>>> import numpy as np
>>> np.set_printoptions(precision=2, suppress=True, linewidth=100)
>>> X = np.loadtxt("m.csv", delimiter=",")
>>> X
array([[-0.85, -0.14, -0.51],
       [ 0.38, -0.84, -0.38],
       [-0.38, -0.52,  0.77]])
>>> np.round(X @ X.T, 2) + 0
array([[1., 0., 0.],
       [0., 1., 0.],
       [0., 0., 1.]])
>>> u, v = X[1], X[0]
>>> np.round(u @ u, 2)
np.float64(1.0)
>>> round(float(u @ v), 2)
0.0
>>> pr = (u @ v) / (u @ u) * u
>>> np.round(np.linalg.norm(u + v) ** 2 + np.linalg.norm(u - v) ** 2, 2)
np.float64(4.0)
>>> np.outer(u, v)
array([[-0.32, -0.05, -0.19],
       [ 0.71,  0.12,  0.43],
       [ 0.33,  0.06,  0.2 ]])
>>> pr.round(2) + 0
array([0., 0., 0.])
>>> round((v - pr) @ u, 2)
np.float64(0.0)
>>> v - pr
array([-0.85, -0.14, -0.51])
>>> data = np.loadtxt("w.csv", delimiter=",")
>>> data
array([[-2.,  0.,  0.,  0.,  0.,  0.,  0.,  0.],
       [ 0., -1.,  3.,  3.,  3.,  2.,  2.,  2.],
       [ 0.,  3.,  7.,  9.,  9.,  6.,  6.,  6.],
       [ 0.,  3.,  9.,  7.,  9.,  6.,  6.,  6.],
       [ 0.,  3.,  9.,  9.,  7.,  6.,  6.,  6.],
       [ 0.,  2.,  6.,  6.,  6.,  2.,  4.,  4.],
       [ 0.,  2.,  6.,  6.,  6.,  4.,  2.,  4.],
       [ 0.,  2.,  6.,  6.,  6.,  4.,  4.,  2.]])
>>> ev, vecs = np.linalg.eigh(data)
>>> np.linalg.eigvalsh(data @ data)
array([   4.,    4.,    4.,    4.,    4.,    4.,    4., 1444.])
>>> ev
array([-2., -2., -2., -2., -2., -2., -2., 38.])
>>> (ev > 1e-8).sum(), (ev < -1e-8).sum()
(np.int64(1), np.int64(7))
>>> ev.sum(), np.trace(data)
(np.float64(24.0), np.float64(24.0))
>>> np.abs(vecs[:, -1]).round(6).argmax()
np.int64(2)
>>> np.linalg.svd(data, compute_uv=False)
array([38.,  2.,  2.,  2.,  2.,  2.,  2.,  2.])
